% python3 -q
>>> import numpy as np
>>> import numpy.linalg as la
>>> np.set_printoptions(precision=1, suppress=True, linewidth=160)
>>> rnd = lambda a: np.round(a, 1) + 0
>>> F = np.loadtxt("run10.csv", delimiter=",")
>>> F
array([[ 1.7,  0.1, -1.7, -1.1],
       [-0.2,  0.8,  0.4,  0.7],
       [-0.6,  0.8,  0.3,  0.4]])
>>> x = np.array([-3, 3, 0, 2])
>>> (F @ x).argmax()
np.int64(2)
>>> rnd(F @ np.ones(4))
array([-1. ,  1.7,  0.9])
>>> other = np.array([[2, 1], [1, 2], [1, 1], [2, 1]])
>>> la.matrix_rank(np.vstack([F, other.T]))
np.int64(4)
>>> rnd(F @ other)
array([[-0.4, -0.9],
       [ 2.2,  2.5],
       [ 0.7,  1.7]])
>>> rnd(np.einsum("ij->j", F))
array([ 0.9,  1.7, -1. ,  0. ])
>>> la.matrix_rank(F @ other)
np.int64(2)
>>> rnd(np.einsum("ij,ij->i", F, F))
array([7. , 1.3, 1.2])
>>> other = F / np.sqrt((F ** 2).mean(axis=1, keepdims=True))
>>> rnd(F - F.mean(axis=1, keepdims=True))
array([[ 2. ,  0.4, -1.4, -0.8],
       [-0.6,  0.4,  0. ,  0.3],
       [-0.8,  0.6,  0.1,  0.2]])
>>> la.matrix_rank(F - F.mean(axis=1, keepdims=True))
np.int64(3)
>>> la.matrix_rank(other) == la.matrix_rank(F)
np.True_
>>> rnd(other[2])
array([-1.1,  1.4,  0.5,  0.7])
>>> rnd(la.norm(other, axis=1))
array([2., 2., 2.])
>>> M = np.array([[-9, -3, 3, 0, -8], [-9, -3, 3, 0, -8], [4, -6, -6, -1, -9]])
>>> w1 = np.array([[0, 2], [0, 2], [2, 3], [3, 1], [0, 3]])
>>> beta = np.array([-2, 0])
>>> H = np.maximum(M @ w1 + beta, 0)
>>> la.matrix_rank(H)
np.int64(1)
>>> H
array([[4, 0],
       [4, 0],
       [0, 0]])
>>> rnd((H > 0).mean(axis=0))
array([0.7, 0. ])
>>> (H > 0).astype(int)
array([[1, 0],
       [1, 0],
       [0, 0]])
>>> cent = np.array([[-3, 7], [-1, 0]])
>>> H @ cent
array([[-12,  28],
       [-12,  28],
       [  0,   0]])
>>> (H @ cent).round(6).argmax(axis=1)
array([1, 1, 0])
>>> r = la.matrix_rank(M)
>>> r
np.int64(2)
>>> null = la.svd(M)[2][r:].T
>>> [int(la.matrix_rank(np.delete(M, i, axis=0))) for i in range(3)]
[2, 2, 1]
>>> print(np.allclose(M @ null, 0))
True
>>> [int(la.matrix_rank(M[:, :j + 1])) for j in range(5)]
[1, 2, 2, 2, 2]
>>> [int(la.matrix_rank(M[:i])) for i in range(1, len(M) + 1)]
[1, 1, 2]
>>> null.shape
(5, 3)
>>> rnd(null @ null.T)
array([[ 0.3,  0. ,  0.4,  0. , -0.2],
       [ 0. ,  0.8, -0.2,  0. , -0.4],
       [ 0.4, -0.2,  0.7,  0. , -0.2],
       [ 0. ,  0. ,  0. ,  1. ,  0. ],
       [-0.2, -0.4, -0.2,  0. ,  0.3]])
